$ python3 -q
>>> import numpy as np
>>> np.set_printoptions(suppress=True, linewidth=140)
>>> tidy = lambda a: np.round(a, 3) + 0
>>> M2 = np.array([[0, 2, 0, 1, -2],
...     [0, 0, -2, 2, -2],
...     [-2, 1, -2, 2, 1],
...     [1, 0, -1, 0, -2],
...     [-2, -1, 2, 2, 2]])
>>> J = M2 + M2.T
>>> J
array([[ 0,  2, -2,  2, -4],
       [ 2,  0, -1,  2, -3],
       [-2, -1, -4,  1,  3],
       [ 2,  2,  1,  0,  0],
       [-4, -3,  3,  0,  4]])
>>> # equal to its transpose
>>> np.all(np.linalg.eigvalsh(J) > 0)
np.False_
>>> tidy(np.linalg.eigvalsh(J).min())
np.float64(-5.552)
>>> evals, evecs = np.linalg.eigh(J)
>>> x0 = np.array([5, -5, 2, -3, -5])
>>> (np.sign(evecs[:, -1].round(6)) == np.sign(evecs[0, -1].round(6))).astype(int)
array([1, 1, 0, 1, 0])
>>> print(tidy(np.linalg.eigvalsh(J[1:, 1:])))
[-5.216 -2.741  1.369  6.588]
>>> tidy(x0 @ J @ x0 / (x0 @ x0)), tidy(evals[0]), tidy(evals[-1])
(np.float64(-0.659), np.float64(-5.552), np.float64(9.357))
>>> Uu, sv, Vt = np.linalg.svd(J, full_matrices=False)
>>> tidy(Uu.T @ Uu)
array([[1., 0., 0., 0., 0.],
       [0., 1., 0., 0., 0.],
       [0., 0., 1., 0., 0.],
       [0., 0., 0., 1., 0.],
       [0., 0., 0., 0., 1.]])
>>> print(tidy(sv / sv[0]))
[1.    0.593 0.359 0.213 0.165]
>>> M2 = np.array([[-2, 5], [0, 2]])
>>> data = np.kron(np.eye(2, dtype=int), M2)
>>> data
array([[-2,  5,  0,  0],
       [ 0,  2,  0,  0],
       [ 0,  0, -2,  5],
       [ 0,  0,  0,  2]])
>>> tidy(np.linalg.det(J[::-1]))
np.float64(-536.0)
>>> np.einsum("ij,ji->", J, J)
np.int64(136)
>>> tidy(np.linalg.det(J.T))
np.float64(-536.0)
>>> tidy(np.poly(J))
array([   1.,    0.,  -68., -202.,  121.,  536.])
>>> tidy(np.linalg.det(2 * J)), tidy(np.linalg.det(J))
(np.float64(-17152.0), np.float64(-536.0))
>>> tidy(np.linalg.eigvals(J))
array([ 9.357,  1.544, -5.552, -1.99 , -3.359])
>>> u = np.array([2, -1, 0, -1])
>>> M2 = data + np.outer(u, np.eye(4)[2])
>>> np.linalg.matrix_rank(np.linalg.inv(M2) - np.linalg.inv(data), tol=1e-8)
np.int64(1)
>>> tidy(np.linalg.det(M2) / np.linalg.det(data)), tidy(1 + np.linalg.solve(data, u)[2])
(np.float64(-0.25), np.float64(-0.25))
>>> M2
array([[-2.,  5.,  2.,  0.],
       [ 0.,  2., -1.,  0.],
       [ 0.,  0., -2.,  5.],
       [ 0.,  0., -1.,  2.]])
>>> np.linalg.matrix_rank(M2 - data)
np.int64(1)
>>> hat = np.triu(np.array([[3, 1, 5, 9], [3, 0, 6, 4], [4, 2, 8, 9], [6, 0, 5, 1]]), 1) + np.eye(4)
>>> M2 = hat @ data @ np.linalg.inv(hat)
>>> hat @ data - data @ hat
array([[  0.,   4., -30.,  41.],
       [  0.,   0., -24.,  30.],
       [  0.,   0.,   0.,  36.],
       [  0.,   0.,   0.,   0.]])
>>> np.poly(M2)
array([ 1.,  0., -8.,  0., 16.])
